>>> import numpy as np
>>> np.set_printoptions(suppress=True, linewidth=160)
>>> rd = lambda a: np.round(a, 1) + 0
>>> feats = np.loadtxt("x.csv", delimiter=",")
>>> print(feats)
[[11.3  1.1  2.   1.1 12.5]
 [10.9  0.4 -0.3  0.5 15. ]
 [11.6  0.3  0.1 -0.9 14.5]
 [12.  -0.2  1.6 -0.7 13.9]
 [11.6  1.1 -0.3  0.4 14.2]
 [12.7 -0.5  0.2 -0.9 16.3]
 [12.3  1.7 -2.  -0.4 13.7]
 [12.6 -1.1  0.2  0.8 15.6]
 [12.1  0.  -0.9  0.3 15. ]
 [12.8 -0.1  0.4 -0.5 15.7]
 [11.  -0.9 -1.7  0.9 14.5]
 [12.5 -0.2  0.9 -0.3 14.7]
 [11.9 -1.1  1.2  0.4 13.9]
 [13.7 -1.9  0.2 -0.8 13.5]
 [13.4 -0.1  1.   0.4 15. ]
 [11.  -0.1  1.3  0.7 13.8]
 [11.9  1.6 -3.   0.5 14.9]
 [11.1 -0.1  0.3  1.3 13.1]
 [12.5 -0.3  0.2  0.4 16.3]]
>>> print(rd(np.abs(np.linalg.svd(feats)[2][-1])))
[0.5 0.1 0.2 0.7 0.5]
>>> d = np.linalg.norm(feats[:, None] - feats[None], axis=-1)
>>> print(rd(np.linalg.norm(feats - feats.mean(axis=0), axis=1)))
[3.2 1.4 1.2 1.9 1.3 2.2 2.9 1.7 1.1 1.6 2.4 1.1 1.7 2.9 1.7 1.9 3.5 2.1 1.9]
>>> print(d.shape)
(19, 19)
>>> print((d + 1e9 * np.eye(19)).round(6).argmin(axis=1))
[15  4 11 11  1  9 16 18  1  5  8  9 15 12 11 17  6 15  7]
>>> print(np.flatnonzero(d[7] < d.mean() / 2))
[ 7 18]
>>> print(d[7].round(6).argsort(kind="stable")[:4])
[ 7 18  9 14]
>>> Y = np.c_[feats[:, :3] @ np.array([[3, 2, -1], [-3, -1, -4], [5, -1, -1]]), np.array([7, -5, -6, -5, -5, -7, 7, -4, -2, 7, 8, -4, -5, -1, 2, 0, -7, -3, -9])]
>>> print(rd(Y))
[[ 40.6  19.5 -17.7   7. ]
 [ 30.   21.7 -12.2  -5. ]
 [ 34.4  22.8 -12.9  -6. ]
 [ 44.6  22.6 -12.8  -5. ]
 [ 30.   22.4 -15.7  -5. ]
 [ 40.6  25.7 -10.9  -7. ]
 [ 21.8  24.9 -17.1   7. ]
 [ 42.1  26.1  -8.4  -4. ]
 [ 31.8  25.1 -11.2  -2. ]
 [ 40.7  25.3 -12.8   7. ]
 [ 27.2  24.6  -5.7   8. ]
 [ 42.6  24.3 -12.6  -4. ]
 [ 45.   23.7  -8.7  -5. ]
 [ 47.8  29.1  -6.3  -1. ]
 [ 45.5  25.9 -14.    2. ]
 [ 39.8  20.8 -11.9   0. ]
 [ 15.9  25.2 -15.3  -7. ]
 [ 35.1  22.  -11.   -3. ]
 [ 39.4  25.1 -11.5  -9. ]]
>>> print(rd(np.linalg.norm(np.linalg.qr(feats)[0].T @ Y, axis=0) ** 2 / ((Y ** 2).sum(axis=0) + 1e-12)))
[1.  1.  1.  0.3]
>>> print(np.linalg.matrix_rank(np.c_[feats, Y]))
6
>>> print(rd(np.linalg.lstsq(feats, Y[:, 0])[0]))
[ 3. -3.  5.  0.  0.]
>>> print(np.linalg.matrix_rank(Y))
4
>>> cov = np.cov(Y, rowvar=False)
>>> print(rd(np.median(Y, axis=0)))
[ 39.8  24.6 -12.2  -4. ]
>>> print(rd(cov))
[[73.6  2.4  9.5 -3.3]
 [ 2.4  5.   3.4 -0.7]
 [ 9.5  3.4 10.5 -1.9]
 [-3.3 -0.7 -1.9 29. ]]
>>> print(rd(np.corrcoef(Y[:, 2], Y[:, 1])[0, 1]))
0.5
>>> w, V = np.linalg.eigh(cov)
>>> vec = np.array([2, -1, 1, 0])
>>> print(rd(np.abs(cov).sum(axis=1).max()), rd(np.abs(w).max()))
88.8 75.4
>>> print(rd(np.linalg.eigvalsh(cov[1:, 1:])))
[ 3.4 11.9 29.3]
>>> print((np.sign(V[:, -1].round(6)) == np.sign(V[0, -1].round(6))).astype(int))
[1 1 1 0]
>>> data = np.loadtxt("m.csv", delimiter=",")
>>> print(data)
[[ 2.1  2.8 -2.2  1.4 -5.9 -1.2  3.1  0.8 -0.7]
 [-4.8 -2.6  2.7 -1.9  1.4  2.9 -0.1  1.1  5.3]
 [-0.1 -1.9 -1.5 -0.2 -0.8 -0.9  0.5 -1.4 -0.1]
 [-1.2 -1.1 -2.3  2.   4.1 -2.2  2.5 -3.5  0.3]
 [ 0.5  2.4  0.4 -1.6 -1.   0.3 -0.3 -2.2  0.1]
 [-2.7  4.9  0.  -1.9  1.4  1.5 -2.5  1.7  2.2]
 [-1.9 -0.1 -0.3  4.2  0.6 -0.7  3.5 -2.   2.7]
 [-1.3  0.4 -2.6 -2.7 -1.  -3.1  1.  -0.6  1.4]
 [ 3.1 -2.3 -0.1 -1.1  0.2  1.3 -3.3  0.7  1.4]
 [ 0.1  0.9  1.9 -3.7 -2.1  1.2 -0.4 -0.2  3. ]
 [ 0.6 -0.8 -1.   0.3 -1.4  1.1 -1.4  2.1  0.1]
 [-0.7 -2.2 -3.6  2.9 -0.8 -1.  -0.2 -2.5 -1.6]
 [-2.7 -0.5  1.9  3.8  1.8  0.9  1.7 -2.4  1.7]
 [-0.2  1.5  1.  -4.2 -1.6 -1.2 -4.2 -2.1  0.6]
 [-1.9  0.8  2.5 -2.4  0.7  0.2  1.3  1.8  0.4]
 [-2.6  0.9 -1.1  2.6  1.4  3.   2.9 -1.6 -1.5]
 [-0.1  4.2  1.   0.8  2.4 -2.7  0.   4.9  2. ]
 [ 1.2 -0.9  2.1 -1.4 -1.6  0.2 -1.7 -1.8  0.9]
 [ 1.5  1.3 -5.8 -3.1 -0.4  1.1 -0.4  1.6  0.1]
 [-0.3  2.4  1.4  0.2 -1.8  0.9  0.1  0.3  0.8]]
>>> vec = np.array([3, 3, 2, 0, 1, 2, 1, 1, 1])
>>> rhs = data @ vec
>>> c, lr = np.zeros(9), 1 / np.linalg.norm(data, 2) ** 2
>>> for i in range(40):
...     c -= lr * data.T @ (data @ c - rhs)
...     if i % 10 == 0: print(i, round(np.linalg.norm(data @ c - rhs), 1))
... 
0 23.3
10 6.6
20 3.0
30 1.4
>>> print(rd(np.linalg.cond(data)))
3.7
>>> W0 = np.load("case16.npy")
>>> print(rd(W0))
[[ 0.5 -0.8 -0.2 -0.1 -0.1 -0.2 -0.1 -0.1]
 [-0.8 -0.3 -0.3 -0.1 -0.1 -0.3 -0.1 -0.1]
 [-0.2 -0.3  0.9  0.   0.  -0.1  0.   0. ]
 [-0.1 -0.1  0.   1.   0.   0.   0.   0. ]
 [-0.1 -0.1  0.   0.   1.   0.   0.   0. ]
 [-0.2 -0.3 -0.1  0.   0.   0.9  0.   0. ]
 [-0.1 -0.1  0.   0.   0.   0.   1.   0. ]
 [-0.1 -0.1  0.   0.   0.   0.   0.   1. ]]
>>> w, V = np.linalg.eigh(W0)
>>> vec = np.array([1, 2, -2, -1, 2, 1, 0, 2])
>>> print(rd(np.abs(W0).sum(axis=1).max()), rd(np.abs(w).max()))
2.2 1.0
>>> F = np.load("data.npy")
>>> print(F)
[[ 6 -8  6 -8  6 -8]
 [ 1  4  1  4  1  4]
 [-9  1 -9  1 -9  1]
 [ 6 -8  6 -8  6 -8]
 [ 1  4  1  4  1  4]
 [-9  1 -9  1 -9  1]]
>>> # row 3 repeats row 0
>>> print(np.allclose(F, F.T))
False
>>> print(F @ F)
[[  4   6   4   6   4   6]
 [-10 -15 -10 -15 -10 -15]
 [ 16  24  16  24  16  24]
 [  4   6   4   6   4   6]
 [-10 -15 -10 -15 -10 -15]
 [ 16  24  16  24  16  24]]
>>> print(rd(np.abs(np.linalg.eigvals(F)).max()))
5.0
>>> assert F == F.T
Traceback (most recent call last):
  File "<python-input-45>", line 1, in <module>
    assert F == F.T
           ^^^^^^^^
ValueError: The truth value of an array with more than one element is ambiguous. Use a.any() or a.all()
>>> print((F + F.T) / 2)
[[ 6.  -3.5 -1.5 -1.   3.5 -8.5]
 [-3.5  4.   1.  -2.   2.5  2.5]
 [-1.5  1.  -9.   3.5 -4.  -4. ]
 [-1.  -2.   3.5 -8.   5.  -3.5]
 [ 3.5  2.5 -4.   5.   1.  -2.5]
 [-8.5  2.5 -4.  -3.5 -2.5  1. ]]
>>> print(np.allclose(F @ F.T, F.T @ F))
False
>>> print(rd(np.sort(np.abs(np.linalg.eigvals(F)))))
[0. 0. 0. 0. 0. 5.]
>>> U, sig, Vt = np.linalg.svd(F)
>>> V = Vt[:(sig > 1e-8).sum()]
>>> rng = np.random.default_rng(402950)
>>> vec = F[4] + 2 * F[5] + rng.integers(2) * np.eye(6)[5]
>>> print(vec)
[-17.   6. -17.   6. -17.   6.]
>>> print(np.linalg.matrix_rank(np.vstack([F, vec])))
2
>>> W2 = np.array([[0, 2, 1, 1], [3, 2, 0, 3], [0, 2, 0, 1], [2, 3, 1, 3]])
>>> A = (rng.random((17, 4)) < 0.25) @ W2
>>> print(A)
[[0 0 0 0]
 [2 3 1 3]
 [0 0 0 0]
 [2 5 1 4]
 [0 0 0 0]
 [0 0 0 0]
 [3 2 0 3]
 [0 0 0 0]
 [3 4 1 4]
 [2 3 1 3]
 [0 0 0 0]
 [2 3 1 3]
 [0 0 0 0]
 [2 3 1 3]
 [5 5 1 6]
 [3 2 0 3]
 [3 2 0 3]]
>>> # rows 0 and 2 are equal
>>> cov = np.cov(A, rowvar=False)
>>> print(rd(A.std(axis=0)))
[1.5 1.8 0.5 1.9]
>>> print(rd(np.corrcoef(A[:, 0], A[:, 1])[0, 1]))
0.8
>>> print(np.median(A, axis=0))
[2. 2. 0. 3.]
>>> print(rd(np.polyfit(A[:, 0], A[:, 1], 1)))
[1.  0.3]
>>> vec = np.array([3, -1, 3, 5])
>>> rhs = A @ vec
>>> print(rhs)
[ 0 21  0 24  0  0 22  0 28 21  0 21  0 21 43 22 22]
>>> print(rd(np.linalg.solve(A.T @ A, A.T @ rhs)))
[ 3. -1.  3.  5.]
>>> rhs = rhs + 0.1 * rng.normal(size=17)
>>> print(rd(rhs))
[ 0.1 20.9  0.  24.1  0.2  0.1 21.9 -0.2 28.  21.1  0.1 21.1  0.  21.  43.  22.  22. ]
>>> c, *_ = np.linalg.lstsq(A, rhs)
>>> print(rd(np.linalg.norm(rhs - A @ c)))
0.3
>>> print(rd(c))
[ 3. -1.  3.  5.]
>>> print(rd(A.T @ (rhs - A @ c)))
[0. 0. 0. 0.]
>>> K = np.load("mat.npy")
>>> print(K)
[[ 0  0  1  1 -1  2 -2 -5 -4 -1 -1]
 [ 0  0  0 -1 -4 -1  2  2 -4 -1  1]
 [-1  0  0  3  2  4 -2 -1  3 -6 -5]
 [-1  1 -3  0  2  5 -1  4  1 -5  2]
 [ 1  4 -2 -2  0  2  0 -3  0 -1  0]
 [-2  1 -4 -5 -2  0 -2  0 -2 -1 -6]
 [ 2 -2  2  1  0  2  0  2  0  4  3]
 [ 5 -2  1 -4  3  0 -2  0 -2 -2  1]
 [ 4  4 -3 -1  0  2  0  2  0 -6  2]
 [ 1  1  6  5  1  1 -4  2  6  0 -2]
 [ 1 -1  5 -2  0  6 -3 -1 -2  2  0]]
>>> # rank 10
>>> print(rd(K @ np.linalg.pinv(K) @ K))
[[ 0.  0.  1.  1. -1.  2. -2. -5. -4. -1. -1.]
 [ 0.  0.  0. -1. -4. -1.  2.  2. -4. -1.  1.]
 [-1.  0.  0.  3.  2.  4. -2. -1.  3. -6. -5.]
 [-1.  1. -3.  0.  2.  5. -1.  4.  1. -5.  2.]
 [ 1.  4. -2. -2.  0.  2.  0. -3.  0. -1.  0.]
 [-2.  1. -4. -5. -2.  0. -2.  0. -2. -1. -6.]
 [ 2. -2.  2.  1.  0.  2.  0.  2.  0.  4.  3.]
 [ 5. -2.  1. -4.  3.  0. -2.  0. -2. -2.  1.]
 [ 4.  4. -3. -1.  0.  2.  0.  2.  0. -6.  2.]
 [ 1.  1.  6.  5.  1.  1. -4.  2.  6.  0. -2.]
 [ 1. -1.  5. -2.  0.  6. -3. -1. -2.  2.  0.]]
>>> print(np.abs(np.diag(np.linalg.qr(K)[1])) > 1e-9)
[ True  True  True  True  True  True  True  True  True  True False]
>>> print(rd(np.trace(np.linalg.pinv(K) @ K)))
10.0
>>> print(np.allclose(K[:-1].T @ np.linalg.lstsq(K[:-1].T, K[-1])[0], K[-1]))
True
>>> print(np.unique(K.round(6), axis=0).shape)
(11, 11)
>>> E = np.load("a.npy")
>>> print(E)
[[ -1.3   1.6 -25.2 -19.  -14.2 -12.9  26.  -26.1   6.  -24.3  14.6]
 [ -0.3   0.  -24.6 -21.3 -14.6 -15.1  24.3 -26.3   5.2 -24.8  15.4]
 [  0.5   2.6 -26.  -20.9 -14.2 -14.8  25.8 -25.5   4.9 -24.5  15.4]
 [  0.4   0.5 -24.7 -18.8 -14.6 -15.1  25.7 -25.1   6.1 -25.4  15. ]
 [ -0.3   0.5 -25.4 -20.1 -14.  -15.3  25.  -23.7   6.2 -25.6  14.2]
 [ -1.    1.2 -25.  -20.  -14.2 -15.2  25.7 -26.7   3.4 -24.   15.9]
 [  0.1  -0.6 -24.9 -20.3 -15.1 -13.8  24.8 -23.8   4.1 -25.7  15.5]
 [  2.2  -0.7 -25.  -20.2 -13.9 -14.6  23.  -25.9   4.7 -25.4  14.7]
 [ -0.1  -0.4 -25.9 -19.8 -14.7 -15.4  25.  -26.6   4.5 -26.3  13.9]
 [  1.9   0.2 -24.6 -18.7 -16.2 -15.9  26.1 -24.4   4.  -26.9  15.8]
 [  0.9  -0.8 -24.4 -19.3 -15.8 -14.8  23.4 -25.2   5.2 -24.4  15.4]
 [  0.7   0.5 -24.3 -21.8 -14.7 -15.4  24.4 -25.5   6.6 -25.1  15.9]
 [  0.    0.2 -24.8 -19.9 -15.5 -15.2  26.  -23.8   5.6 -24.2  14.3]
 [  1.5  -0.5 -25.9 -19.7 -13.9 -14.   24.5 -25.7   6.7 -25.2  15.8]
 [  1.1  -0.6 -24.4 -19.8 -15.9 -13.8  22.5 -24.    4.5 -24.1  16. ]
 [  0.4  -0.6 -25.  -17.9 -14.6 -15.8  24.  -25.6   4.2 -26.1  17.3]
 [  0.2   1.4 -24.4 -22.1 -15.1 -16.   25.9 -24.5   4.4 -24.9  15.4]
 [ -0.7   1.1 -26.1 -21.3 -14.7 -14.5  25.2 -25.7   5.2 -25.3  15.2]
 [ -0.1  -0.2 -25.1 -21.3 -15.8 -15.3  26.2 -25.2   5.5 -25.2  15.3]
 [ -0.8   0.3 -24.  -21.3 -14.4 -15.8  25.6 -24.2   3.5 -23.8  13.7]
 [  0.3  -1.4 -25.3 -19.8 -15.  -14.7  23.9 -24.6   2.7 -24.5  14.5]]
>>> vec = np.array([-4, 2, 5, -4, 5, 0, -2, 1, -4, -1, -3])
>>> rhs = E @ vec
>>> print(rd(np.linalg.pinv(E) @ E))
[[1. 0. 0. 0. 0. 0. 0. 0. 0. 0. 0.]
 [0. 1. 0. 0. 0. 0. 0. 0. 0. 0. 0.]
 [0. 0. 1. 0. 0. 0. 0. 0. 0. 0. 0.]
 [0. 0. 0. 1. 0. 0. 0. 0. 0. 0. 0.]
 [0. 0. 0. 0. 1. 0. 0. 0. 0. 0. 0.]
 [0. 0. 0. 0. 0. 1. 0. 0. 0. 0. 0.]
 [0. 0. 0. 0. 0. 0. 1. 0. 0. 0. 0.]
 [0. 0. 0. 0. 0. 0. 0. 1. 0. 0. 0.]
 [0. 0. 0. 0. 0. 0. 0. 0. 1. 0. 0.]
 [0. 0. 0. 0. 0. 0. 0. 0. 0. 1. 0.]
 [0. 0. 0. 0. 0. 0. 0. 0. 0. 0. 1.]]
>>> rhs = rhs + 0.3 * rng.normal(size=21)
>>> print(rd(rhs))
[-234.  -226.6 -232.7 -242.6 -230.1 -225.2 -230.9 -233.5 -234.4 -249.4 -243.2 -232.5 -237.8 -250.9 -238.3 -245.6 -222.6 -230.6 -239.5 -209.5 -228.4]
>>> c, *_ = np.linalg.lstsq(E, rhs)
>>> print(rd(c))
[-4.   2.   5.  -4.   4.8  0.1 -2.   1.  -3.9 -0.9 -3. ]
>>> print(round(np.log10(np.linalg.cond(E))))
2
>>> print(rd(np.abs(np.linalg.svd(E)[2][-1])))
[0.2 0.5 0.2 0.1 0.5 0.2 0.5 0.  0.1 0.1 0.3]
>>> X = np.load("out2.npy")
>>> print(X)
[[ 9.2 11.8 19.7 17.2  5.1 11.  25.1 18.7  1.3]
 [ 8.9 13.5 17.2 20.   5.5 12.1 23.4 18.4  2. ]
 [ 9.6 14.3 19.7 16.8  6.  12.2 24.5 17.6  3.1]
 [10.4 11.8 17.2 17.3  6.8 13.3 23.9 16.9  3.9]
 [ 8.8 12.2 18.9 16.2  6.3 11.  23.4 18.1  3.1]
 [ 8.4 12.1 17.6 15.7  4.4 10.6 23.9 17.8  3.2]
 [ 8.9 12.7 17.4 17.3  7.3 10.6 25.  19.6  3.1]
 [ 9.1 10.8 19.5 19.2  4.8 11.7 25.4 18.3  4.3]
 [ 8.5 12.7 17.9 17.8  4.2 11.2 23.2 16.4  3.6]
 [10.7 12.1 18.6 17.   7.2 11.7 25.3 17.6  2.7]
 [ 8.2 12.  17.3 18.7  6.8 11.4 24.5 19.4  3.7]
 [ 9.1 11.9 17.7 17.6  5.7 11.9 24.7 17.6  4. ]
 [ 9.3 11.3 17.6 19.3  8.  11.1 24.3 17.3  4. ]
 [ 7.7 12.5 19.9 17.9  4.7 12.6 24.4 18.4  4.7]
 [ 9.4 10.5 18.1 19.8  6.  10.2 24.9 18.3  3.3]
 [ 8.6 13.2 17.3 19.4  7.2 11.4 23.3 19.1  2.6]
 [10.7 12.4 17.7 19.8  7.  12.  22.8 17.3  2.2]
 [ 9.1 12.1 19.3 18.1  6.2 12.8 23.1 19.1  2.8]
 [10.4 12.4 18.4 15.8  5.  12.4 23.7 19.   3.3]
 [10.1 10.4 18.2 17.8  6.5 11.6 24.8 18.7  3.7]
 [ 9.  11.6 18.5 17.3  4.1 13.4 24.2 17.5  4. ]
 [10.7 11.5 17.4 16.8  4.5  9.2 23.4 17.9  3.2]
 [ 7.3 11.5 18.  17.5  6.3 11.2 24.5 17.1  2. ]
 [ 9.6 12.4 17.5 17.4  6.3 11.6 23.7 19.6  2.9]
 [ 7.9 13.1 18.8 17.2  6.2 12.1 23.6 16.9  2.6]
 [ 8.5 11.7 16.1 19.4  4.5 11.9 24.2 18.   1. ]
 [ 9.2 12.1 17.  17.3  6.9 11.6 23.3 18.2  2.1]
 [ 8.4 11.3 18.4 18.7  6.  14.1 21.8 16.3  4. ]
 [10.6 11.4 19.6 17.7  7.2 10.6 23.4 19.1  4.9]
 [ 8.6 11.7 18.8 16.4  5.7 12.  23.7 18.1  4.1]
 [ 9.1 11.4 16.7 18.   7.8 13.  23.9 19.2  4.3]
 [10.3 12.9 16.9 17.9  7.  11.6 23.7 18.4  2.6]
 [ 9.8 12.8 17.5 17.7  6.3 12.9 26.2 18.3  2.2]
 [ 8.2 11.  17.8 18.7  5.3 11.7 22.8 20.1  1.3]
 [ 7.8 13.2 18.8 18.1  6.  10.9 23.  18.6  3.7]
 [10.5 13.2 18.1 18.4  5.5 10.9 23.9 19.9  3.6]
 [10.4 12.8 18.1 18.   6.6 12.1 24.6 18.   2.7]
 [10.4 10.8 19.9 19.2  6.1 11.6 23.2 17.8  3. ]]
>>> Xc = X - X.mean(axis=0)
>>> V = np.linalg.svd(Xc)[2][:1]
>>> Y = Xc - Xc @ V.T @ V
>>> print(rd(Y.std(axis=0)))
[0.9 0.9 0.8 0.7 0.8 0.9 0.9 0.9 0.9]
>>> print(rd(np.diag(V.T @ V)))
[0.  0.  0.2 0.4 0.2 0.  0.  0.1 0.1]
>>> print(rd((Xc @ V.T).std(axis=0)))
[1.2]
>>> idx = X[:, 8] > np.median(X[:, 8])
>>> u = X[idx].mean(axis=0) - X[~idx].mean(axis=0)
>>> print(rd(u))
[ 0.  -0.6  0.1 -0.2 -0.5 -0.1  0.  -0.2  1.5]
>>> print(((X - X.mean(axis=0)) @ u > 0).astype(int))
[0 0 0 1 1 1 0 1 1 0 1 1 1 1 1 0 0 0 1 1 1 1 0 0 0 0 0 1 1 1 1 0 0 0 1 0 0 1]
>>> print(np.argsort(-np.abs(u).round(6), kind="stable"))
[8 1 4 3 7 2 5 0 6]
>>> print(rd((((X - X.mean(axis=0)) @ u > 0) == idx).mean()))
0.9
>>> U, sig, Vt = np.linalg.svd(X)
>>> print(np.argmax(sig[:-1] / (sig[1:] + 1e-6)) + 1)
1
>>> Y = U[:, :1] @ np.diag(sig[:1]) @ Vt[:1]
>>> print(rd(np.abs(X - Y).max()))
2.7
>>> print(np.linalg.matrix_rank(Y))
1
